>>> import numpy as np
>>> np.set_printoptions(suppress=True, linewidth=160)
>>> cent = np.array([[1, 2, -2], [1, -1, -2], [2, -2, 0]])
>>> rng = np.random.default_rng(801333)
>>> A = (rng.random((10, 3)) < 0.25) @ cent
>>> print(A)
[[ 0  0  0]
 [ 1 -1 -2]
 [ 1  2 -2]
 [ 0  0  0]
 [ 0  0  0]
 [ 1 -1 -2]
 [ 2 -2  0]
 [ 0  0  0]
 [ 2 -2  0]
 [ 2 -2  0]]
>>> cen = A - A.mean(axis=0)
>>> vecs = np.linalg.svd(cen)[2][:2]
>>> other = cen - cen @ vecs.T @ vecs
>>> print(np.round(np.cov(cen @ vecs.T, rowvar=False), 1) + 0)
[[2.1 0. ]
 [0.  1. ]]
>>> dist = np.linalg.norm(A[:, None] - A[None], axis=-1)
>>> print(dist.shape)
(10, 10)
>>> print(dist.mean(axis=1).argmax())
2
>>> print(dist[:5, :5].round(1))
[[0.  2.4 3.  0.  0. ]
 [2.4 0.  3.  2.4 2.4]
 [3.  3.  0.  3.  3. ]
 [0.  2.4 3.  0.  0. ]
 [0.  2.4 3.  0.  0. ]]
>>> cent = A[[6, 3]].astype(float)
>>> for _ in range(6):
...     labels = np.linalg.norm(A[:, None] - cent, axis=-1).argmin(axis=1)
...     cent = np.array([A[labels == j].mean(axis=0) for j in range(2)])
... 
>>> print(labels)
[1 0 1 1 1 0 0 1 0 0]
>>> print(np.abs(cent[1] - cent[0]).argmax())
1
>>> print(cent)
[[ 1.6 -1.6 -0.8]
 [ 0.2  0.4 -0.4]]
>>> mat = np.cumsum(np.array([[1, 3, -3, -1, 3],
...     [1, 0, -3, -1, 2],
...     [2, -1, -1, 2, 3],
...     [-3, -2, -1, -3, -1],
...     [2, 3, 1, 3, 0],
...     [3, 1, -2, -3, -1],
...     [-2, -1, -3, -2, 2],
...     [0, 2, 1, -2, 3],
...     [-3, 2, -2, 1, -3],
...     [-2, 2, 1, 2, -1]]), axis=0)
>>> print(mat)
[[  1   3  -3  -1   3]
 [  2   3  -6  -2   5]
 [  4   2  -7   0   8]
 [  1   0  -8  -3   7]
 [  3   3  -7   0   7]
 [  6   4  -9  -3   6]
 [  4   3 -12  -5   8]
 [  4   5 -11  -7  11]
 [  1   7 -13  -6   8]
 [ -1   9 -12  -4   7]]
>>> other = mat + rng.integers(-2, 3, (10, 1)) @ rng.integers(-2, 3, (1, 5))
>>> print(other)
[[  1   2  -3  -3   5]
 [  2   3  -6  -2   5]
 [  4   3  -7   2   6]
 [  1   2  -8   1   3]
 [  3   3  -7   0   7]
 [  6   5  -9  -1   4]
 [  4   3 -12  -5   8]
 [  4   4 -11  -9  13]
 [  1   6 -13  -8  10]
 [ -1  10 -12  -2   5]]
>>> print(np.linalg.matrix_rank(other - mat, tol=1e-8))
1
>>> print(other - mat)
[[ 0 -1  0 -2  2]
 [ 0  0  0  0  0]
 [ 0  1  0  2 -2]
 [ 0  2  0  4 -4]
 [ 0  0  0  0  0]
 [ 0  1  0  2 -2]
 [ 0  0  0  0  0]
 [ 0 -1  0 -2  2]
 [ 0 -1  0 -2  2]
 [ 0  1  0  2 -2]]
>>> print(np.round(np.linalg.svd(other - mat, compute_uv=False), 1) + 0)
[9.5 0.  0.  0.  0. ]
>>> P = mat @ np.linalg.solve(mat.T @ mat, mat.T)
>>> print(np.allclose(P @ P, P))
True
>>> print(np.linalg.matrix_rank(np.eye(10) - P))
5
>>> print(P.round(1) + 0)
[[ 0.2  0.1  0.1 -0.2  0.1  0.  -0.2  0.2  0.   0.1]
 [ 0.1  0.1  0.1  0.   0.1  0.1  0.   0.1  0.1  0.1]
 [ 0.1  0.1  0.5  0.1  0.4  0.1  0.   0.  -0.1  0. ]
 [-0.2  0.   0.1  0.7  0.1 -0.3  0.3  0.   0.1 -0.1]
 [ 0.1  0.1  0.4  0.1  0.4  0.1  0.  -0.1 -0.1  0.1]
 [ 0.   0.1  0.1 -0.3  0.1  0.7  0.3  0.   0.1 -0.1]
 [-0.2  0.   0.   0.3  0.   0.3  0.5  0.   0.2 -0.1]
 [ 0.2  0.1  0.   0.  -0.1  0.   0.   0.9  0.1 -0.1]
 [ 0.   0.1 -0.1  0.1 -0.1  0.1  0.2  0.1  0.4  0.4]
 [ 0.1  0.1  0.  -0.1  0.1 -0.1 -0.1 -0.1  0.4  0.7]]
>>> print(np.round(np.linalg.eigvalsh(P), 1) + 0)
[0. 0. 0. 0. 0. 1. 1. 1. 1. 1.]
>>> print(np.round(np.diag(P), 1))
[0.2 0.1 0.5 0.7 0.4 0.7 0.5 0.9 0.4 0.7]
>>> W = np.array([[-2, -3, -3, -3],
...     [3, 3, 0, 0],
...     [-2, -1, 0, -3],
...     [-3, -1, -1, -1],
...     [0, 1, 0, -3],
...     [2, 3, 0, 0],
...     [-1, -1, 3, -2],
...     [0, -1, 1, -1],
...     [0, 0, -3, 3],
...     [3, 3, 2, 2]])
>>> coef = np.array([2, 3, 3, 0])
>>> act = np.maximum(P @ W + coef, 0)
>>> print(np.linalg.matrix_rank(act))
4
>>> print((act > 0).astype(int))
[[1 1 1 0]
 [1 1 1 0]
 [1 1 1 0]
 [0 1 1 0]
 [1 1 1 0]
 [1 1 1 0]
 [1 1 1 0]
 [1 1 1 0]
 [1 1 1 1]
 [1 1 1 1]]
>>> print((act > 0).mean(axis=0))
[0.9 1.  1.  0.2]
>>> cent = np.array([[9, 8, 6], [3, 8, 9], [1, 2, 6], [8, 9, 1]])
>>> print(W @ cent)
[[-54 -73 -60]
 [ 36  48  45]
 [-45 -51 -24]
 [-39 -43 -34]
 [-21 -19   6]
 [ 27  40  39]
 [-25 -28   1]
 [-10 -15  -4]
 [ 21  21 -15]
 [ 54  70  59]]
>>> print((act @ cent).round(6).argmax(axis=1))
[2 2 2 2 2 2 2 2 1 1]
>>> M = np.load("a.npy")
>>> print(M.round(1) + 0)
[[ 1.5  1.9 -0.3  1.   0.3  0.5]
 [ 1.9 -0.5  0.6  0.2  0.9  0. ]
 [-0.3  0.6 -1.4 -0.3  0.8 -1.9]
 [ 1.   0.2 -0.3 -1.  -0.4 -0.8]
 [ 0.3  0.9  0.8 -0.4 -1.  -0.4]
 [ 0.5  0.  -1.9 -0.8 -0.4  0.3]]
>>> print(np.abs(np.diag(np.linalg.qr(M)[1])) > 1e-9)
[ True  True  True  True  True False]
>>> print(np.unique(M.round(6), axis=0).shape)
(6, 6)
>>> print(np.allclose(M[:-1].T @ np.linalg.lstsq(M[:-1].T, M[-1])[0], M[-1]))
True
>>> other = np.array([[-1, -3, 1, -1, -2, 0],
...     [0, -1, 3, -2, -3, 3],
...     [2, 3, 2, -3, 1, -1],
...     [-2, -2, -1, -1, -2, 2],
...     [3, 3, 2, 0, -1, 1],
...     [-2, -2, 0, 0, 2, 1]])
>>> m1 = other + other.T
>>> print(m1)
[[-2 -3  3 -3  1 -2]
 [-3 -2  6 -4  0  1]
 [ 3  6  4 -4  3 -1]
 [-3 -4 -4 -2 -2  2]
 [ 1  0  3 -2 -2  3]
 [-2  1 -1  2  3  2]]
>>> vals, vecs = np.linalg.eigh(m1)
>>> x0 = np.array([3, 2, 0, 0, 3, 2])
>>> print((np.sign(vecs[:, -1].round(6)) == np.sign(vecs[0, -1].round(6))).astype(int))
[1 1 1 0 1 0]
>>> print(x0 @ m1 @ x0)
-34
>>> x0 = np.array([0, 1, 0, 2, 1, 0])
>>> h1 = np.maximum(m1 @ x0, 0)
>>> print(np.round(np.tanh(m1 @ x0), 1))
[-1.  -1.   0.8 -1.  -1.   1. ]
>>> print(np.flatnonzero(h1 > 1e-9))
[2 5]
>>> print(m1.T @ h1)
[-13  14  -4  12  27  15]
>>> print(np.maximum(m1 @ (3 * x0), 0))
[ 0  0  3  0  0 24]
>>> def softmax(z):
...     e = np.exp(z - z.max(axis=-1, keepdims=True))
...     return e / e.sum(axis=-1, keepdims=True)
... 
>>> print(np.round(softmax(10 * m1[5]), 1) + 0)
[0. 0. 0. 0. 1. 0.]
>>> S = m1 @ m1.T / np.sqrt(6)
>>> print(softmax(S).round(6).argmax(axis=1))
[1 1 2 3 4 5]
>>> print(np.round(softmax(S)[5] @ m1, 1))
[-2.  1. -1.  2.  3.  2.]
>>> T = np.stack([m1, -3 * m1, m1[::-1]])
>>> print(np.linalg.matrix_rank(T.reshape(3, -1)))
2
>>> print(T.shape)
(3, 6, 6)
>>> print(np.einsum("bij,cij->bc", T, T))
[[ 292 -876  -64]
 [-876 2628  192]
 [ -64  192  292]]
>>> feats = np.loadtxt("out12.csv", delimiter=",")
>>> print(feats)
[[ 0.1  0.8 -0.9]
 [ 0.2 -0.4  0.8]
 [ 0.  -0.5  0.7]
 [ 0.6 -0.6  1. ]
 [ 0.3 -0.7  1. ]
 [ 0.   0.9 -1. ]
 [ 0.   1.  -1. ]
 [ 0.5 -0.1  0.9]
 [-0.3  0.  -0.6]
 [-0.6 -0.5 -0.6]
 [ 0.6 -0.7  1. ]
 [ 0.8 -0.9  1. ]
 [ 0.5  1.  -1. ]
 [-0.3  0.3 -0.8]
 [ 0.1 -0.5  0.8]
 [ 0.   0.9 -1. ]
 [ 0.4 -0.3  0.9]
 [-0.1 -0.9  1. ]
 [ 0.  -0.5  0.6]
 [-0.4  0.9 -1. ]
 [ 0.2  0.9 -0.9]
 [-0.3  0.4 -0.9]
 [ 0.6  1.  -1. ]
 [-0.4  0.8 -1. ]
 [-0.3 -0.4  0. ]
 [ 0.  -1.   1. ]]
>>> labels = feats[:, 1] > np.median(feats[:, 1])
>>> r0 = feats[labels].mean(axis=0) - feats[~labels].mean(axis=0)
>>> print(r0.round(1))
[-0.1  1.3 -1.5]
>>> print(np.argsort(-np.abs(r0).round(6), kind="stable"))
[2 1 0]
>>> cen = feats - feats.mean(axis=0)
>>> left, sigma, Vt = np.linalg.svd(cen, full_matrices=False)
>>> print(np.abs(left[:, 0]).argmax())
11
>>> print(np.round(cen.mean(axis=0), 1) + 0)
[0. 0. 0.]
>>> print(round((sigma ** 2).sum() ** 2 / (sigma ** 4).sum(), 1))
1.3
>>> print(np.linalg.matrix_rank(cen))
3
>>> print(sigma.round(1))
[5.7 2.  0.8]
>>> print(np.round(sigma ** 2 / (sigma ** 2).sum(), 1) + 0)
[0.9 0.1 0. ]
>>> other = np.c_[feats[:, :2] @ np.array([[3, 3], [-1, 2]]), np.array([2, -1, 0, -2, 3, -2, 0, 2, -3, -2, 0, 3, 2, -3, 1, 3, 3, 3, -3, 1, 0, -2, 0, -1, 1, 1])]
>>> print(other.round(1))
[[-0.5  1.9  2. ]
 [ 1.  -0.2 -1. ]
 [ 0.5 -1.   0. ]
 [ 2.4  0.6 -2. ]
 [ 1.6 -0.5  3. ]
 [-0.9  1.8 -2. ]
 [-1.   2.   0. ]
 [ 1.6  1.3  2. ]
 [-0.9 -0.9 -3. ]
 [-1.3 -2.8 -2. ]
 [ 2.5  0.4  0. ]
 [ 3.3  0.6  3. ]
 [ 0.5  3.5  2. ]
 [-1.2 -0.3 -3. ]
 [ 0.8 -0.7  1. ]
 [-0.9  1.8  3. ]
 [ 1.5  0.6  3. ]
 [ 0.6 -2.1  3. ]
 [ 0.5 -1.  -3. ]
 [-2.1  0.6  1. ]
 [-0.3  2.4  0. ]
 [-1.3 -0.1 -2. ]
 [ 0.8  3.8  0. ]
 [-2.   0.4 -1. ]
 [-0.5 -1.7  1. ]
 [ 1.  -2.   1. ]]
>>> print(np.round(np.linalg.norm(other - feats @ np.linalg.lstsq(feats, other)[0], axis=0), 1) + 0)
[0. 0. 9.]
>>> print(np.linalg.matrix_rank(other))
3
>>> print(np.round(np.linalg.lstsq(feats, other[:, 0])[0], 1) + 0)
[ 3. -1.  0.]
>>> print(np.round(np.linalg.norm(np.linalg.qr(feats)[0].T @ other, axis=0) ** 2 / ((other ** 2).sum(axis=0) + 1e-12), 1))
[1.  1.  0.2]
>>> print(np.linalg.matrix_rank(np.c_[feats, other]))
4
>>> P = feats @ np.linalg.solve(feats.T @ feats, feats.T)
>>> print(np.round(np.linalg.eigvalsh(P), 1) + 0)
[0. 0. 0. 0. 0. 0. 0. 0. 0. 0. 0. 0. 0. 0. 0. 0. 0. 0. 0. 0. 0. 0. 0. 1. 1. 1.]
>>> print(np.round(P @ feats[:, 2], 1) + 0)
[-0.9  0.8  0.7  1.   1.  -1.  -1.   0.9 -0.6 -0.6  1.   1.  -1.  -0.8  0.8 -1.   0.9  1.   0.6 -1.  -0.9 -0.9 -1.  -1.   0.   1. ]
>>> cen = feats - feats.mean(axis=0)
>>> vecs = np.linalg.svd(cen)[2][:1]
>>> other = cen - cen @ vecs.T @ vecs
>>> print(np.round(other.std(axis=0), 1))
[0.3 0.2 0.1]
>>> W0 = np.load("mat.npy")
>>> print(W0)
[[ 0  0  0  0]
 [ 0  0  0  0]
 [ 3  3  0 -3]]
>>> print(np.abs(np.diag(np.linalg.qr(W0)[1])) > 1e-9)
[ True False False]
>>> print(np.allclose(W0[:-1].T @ np.linalg.lstsq(W0[:-1].T, W0[-1])[0], W0[-1]))
False
>>> print(np.linalg.lstsq(W0[:-1].T, W0[-1])[2])
0
>>> print(np.round(W0 @ np.linalg.pinv(W0) @ W0, 1))
[[ 0.  0.  0.  0.]
 [ 0.  0.  0.  0.]
 [ 3.  3.  0. -3.]]
>>> left, sigma, Vt = np.linalg.svd(W0)
>>> print(np.argmax(sigma[:-1] / (sigma[1:] + 1e-6)) + 1)
1
>>> print(sigma.round(1))
[5.2 0.  0. ]
>>> other = left[:, :1] @ np.diag(sigma[:1]) @ Vt[:1]
>>> print(np.linalg.matrix_rank(other))
1
>>> print(round(np.linalg.norm(W0 - other) / np.linalg.norm(W0), 1))
0.0
>>> print(other)
[[ 0.  0.  0.  0.]
 [ 0.  0.  0.  0.]
 [ 3.  3.  0. -3.]]
>>> print(round(np.linalg.norm(other, 2) / np.linalg.norm(other), 1))
1.0
>>> print(np.linalg.cond(other) > 100)
True
>>> print([round(float(x), 1) for x in np.linalg.svd(other, compute_uv=False)[:3]])
[5.2, 0.0, 0.0]
>>> print(np.argsort(-np.linalg.norm(other, axis=0).round(6), kind="stable")[:3])
[0 1 3]
>>> E = np.loadtxt("dump.csv", delimiter=",")
>>> print(E)
[[-3. -3. -4.  0.  0.]
 [ 0. -3.  0.  0.  0.]
 [ 5.  5. -1.  0.  0.]
 [ 0.  0.  0. -2.  1.]
 [ 0.  0.  0. -2.  0.]]
>>> # 2 groups of indices that never mix
>>> print(np.allclose(E, E.T))
False
>>> print(E @ E)
[[-11.  -2.  16.   0.   0.]
 [  0.   9.   0.   0.   0.]
 [-20. -35. -19.   0.   0.]
 [  0.   0.   0.   2.  -2.]
 [  0.   0.   0.   4.  -2.]]
